% python3 -q
>>> import numpy as np
>>> np.set_printoptions(precision=2, suppress=True, linewidth=120, sign=" ")
>>> rnd = lambda a: np.round(a, 2) + 0
>>> X = np.load("w.npy")
>>> print(X)
[[ 7  3  7  5  4  4  8  8  7  7  3  8  5]
 [ 7  3  7  5  4  4  8  8  7  7  3  8  5]
 [ 6  2  6  4  3  3  7  7  6  6  2  7  4]
 [ 5  1  5  3  2  2  6  6  5  5  1  6  3]
 [ 5  1  5  3  2  2  6  6  5  5  1  6  3]
 [ 7  3  7  5  4  4  8  8  7  7  3  8  5]
 [ 4  0  4  2  1  1  5  5  4  4  0  5  2]]
>>> W1 = np.array([[-3, 0, -1, -1],
...     [-3, -5, -3, 4],
...     [-1, 0, -5, 0],
...     [0, -1, 0, 5],
...     [-1, 5, -4, 2],
...     [0, 2, 5, -4],
...     [3, 5, -2, -2],
...     [-2, 5, -3, -3],
...     [-1, -2, 3, -2],
...     [-1, 3, 4, 3],
...     [1, -3, -3, -4],
...     [-3, -4, -2, 0],
...     [1, 5, 5, -3]])
>>> c = np.array([2, -3, -3, -2])
>>> H = np.maximum(X @ W1 + c, 0)
>>> print(np.linalg.matrix_rank(H))
1
>>> print((H > 0).mean(axis=0))
[ 0.  1.  0.  0.]
>>> print(H)
[[  0  76   0   0]
 [  0  76   0   0]
 [  0  66   0   0]
 [  0  56   0   0]
 [  0  56   0   0]
 [  0  76   0   0]
 [  0  46   0   0]]
>>> C = np.array([[3, -2], [-2, -1], [1, 0], [2, 2]])
>>> print(H @ C)
[[-152  -76]
 [-152  -76]
 [-132  -66]
 [-112  -56]
 [-112  -56]
 [-152  -76]
 [ -92  -46]]
>>> U, sv, VT = np.linalg.svd(X)
>>> evecs = VT[:(sv > 1e-8).sum()]
>>> rng = np.random.default_rng(64)
>>> x0 = X[1] + -3 * X[4] + rng.integers(2) * np.eye(13)[3]
>>> print(x0)
[ -8.   0.  -8.  -3.  -2.  -2. -10. -10.  -8.  -8.   0. -10.  -4.]
>>> print(rnd(np.diag(evecs.T @ evecs)))
[ 0.11  0.26  0.11  0.09  0.15  0.15  0.18  0.18  0.11  0.11  0.26  0.18  0.09]
>>> print(np.allclose(evecs.T @ evecs @ x0, x0))
False
>>> print(np.linalg.matrix_rank(np.vstack([X, x0])))
3
>>> A2 = np.array([[3, 0, 5, 5, 5],
...     [0, 5, 0, 5, 0],
...     [4, 5, 2, 4, 1],
...     [3, 4, 5, 4, 5],
...     [4, 5, 3, 3, 2]])
>>> data = np.tril(A2)
>>> print(data)
[[ 3  0  0  0  0]
 [ 0  5  0  0  0]
 [ 4  5  2  0  0]
 [ 3  4  5  4  0]
 [ 4  5  3  3  2]]
>>> print(np.linalg.matrix_rank(X, rtol=0.1))
1
>>> print(rnd(np.linalg.norm(X, 2) / np.linalg.norm(X)))
1.0
>>> print(np.linalg.lstsq(X[:-1].T, X[-1])[2])
2
>>> print(rnd(X @ np.linalg.pinv(X) @ X))
[[ 7.  3.  7.  5.  4.  4.  8.  8.  7.  7.  3.  8.  5.]
 [ 7.  3.  7.  5.  4.  4.  8.  8.  7.  7.  3.  8.  5.]
 [ 6.  2.  6.  4.  3.  3.  7.  7.  6.  6.  2.  7.  4.]
 [ 5.  1.  5.  3.  2.  2.  6.  6.  5.  5.  1.  6.  3.]
 [ 5.  1.  5.  3.  2.  2.  6.  6.  5.  5.  1.  6.  3.]
 [ 7.  3.  7.  5.  4.  4.  8.  8.  7.  7.  3.  8.  5.]
 [ 4.  0.  4.  2.  1.  1.  5.  5.  4.  4.  0.  5.  2.]]
>>> print(np.allclose(X[:-1].T @ np.linalg.lstsq(X[:-1].T, X[-1])[0], X[-1]))
True
>>> print(rnd(np.trace(np.linalg.pinv(X) @ X)))
2.0
>>> print(np.unique(X.round(6), axis=0).shape)
(4, 13)
